$ python -q
>>> import numpy as np
>>> from numpy import linalg as LA
>>> np.set_printoptions(precision=2, suppress=True, linewidth=140)
>>> m1 = np.loadtxt("data.csv", delimiter=",")
>>> m1
array([[ 1.,  0.,  0.,  0.,  0.,  0.,  0.,  0.],
       [ 2.,  1.,  0.,  0.,  0.,  0.,  0.,  0.],
       [-2., -2.,  1.,  0.,  0.,  0.,  0.,  0.],
       [-2.,  1.,  1.,  1.,  0.,  0.,  0.,  0.],
       [-1.,  3., -3., -1.,  1.,  0.,  0.,  0.],
       [ 1., -3., -2., -3., -3.,  1.,  0.,  0.],
       [-1.,  2.,  2., -1., -1., -3.,  1.,  0.],
       [ 3., -2., -2., -3.,  2., -1.,  3.,  1.]])
>>> ang = np.radians(15)
>>> Rm = np.eye(8)
>>> Rm[6, 6] = Rm[2, 2] = np.cos(ang)
>>> Rm[6, 2], Rm[2, 6] = -np.sin(ang), np.sin(ang)
>>> Rm
array([[ 1.  ,  0.  ,  0.  ,  0.  ,  0.  ,  0.  ,  0.  ,  0.  ],
       [ 0.  ,  1.  ,  0.  ,  0.  ,  0.  ,  0.  ,  0.  ,  0.  ],
       [ 0.  ,  0.  ,  0.97,  0.  ,  0.  ,  0.  ,  0.26,  0.  ],
       [ 0.  ,  0.  ,  0.  ,  1.  ,  0.  ,  0.  ,  0.  ,  0.  ],
       [ 0.  ,  0.  ,  0.  ,  0.  ,  1.  ,  0.  ,  0.  ,  0.  ],
       [ 0.  ,  0.  ,  0.  ,  0.  ,  0.  ,  1.  ,  0.  ,  0.  ],
       [ 0.  ,  0.  , -0.26,  0.  ,  0.  ,  0.  ,  0.97,  0.  ],
       [ 0.  ,  0.  ,  0.  ,  0.  ,  0.  ,  0.  ,  0.  ,  1.  ]])
>>> other = m1 @ Rm.T
>>> other
array([[ 1.  ,  0.  ,  0.  ,  0.  ,  0.  ,  0.  ,  0.  ,  0.  ],
       [ 2.  ,  1.  ,  0.  ,  0.  ,  0.  ,  0.  ,  0.  ,  0.  ],
       [-2.  , -2.  ,  0.97,  0.  ,  0.  ,  0.  , -0.26,  0.  ],
       [-2.  ,  1.  ,  0.97,  1.  ,  0.  ,  0.  , -0.26,  0.  ],
       [-1.  ,  3.  , -2.9 , -1.  ,  1.  ,  0.  ,  0.78,  0.  ],
       [ 1.  , -3.  , -1.93, -3.  , -3.  ,  1.  ,  0.52,  0.  ],
       [-1.  ,  2.  ,  2.19, -1.  , -1.  , -3.  ,  0.45,  0.  ],
       [ 3.  , -2.  , -1.16, -3.  ,  2.  , -1.  ,  3.42,  1.  ]])
>>> round(float(LA.det(Rm)), 2), np.round(np.trace(Rm), 2)
(1.0, np.float64(7.93))
>>> np.allclose(LA.norm(m1, axis=1), LA.norm(other, axis=1))
True
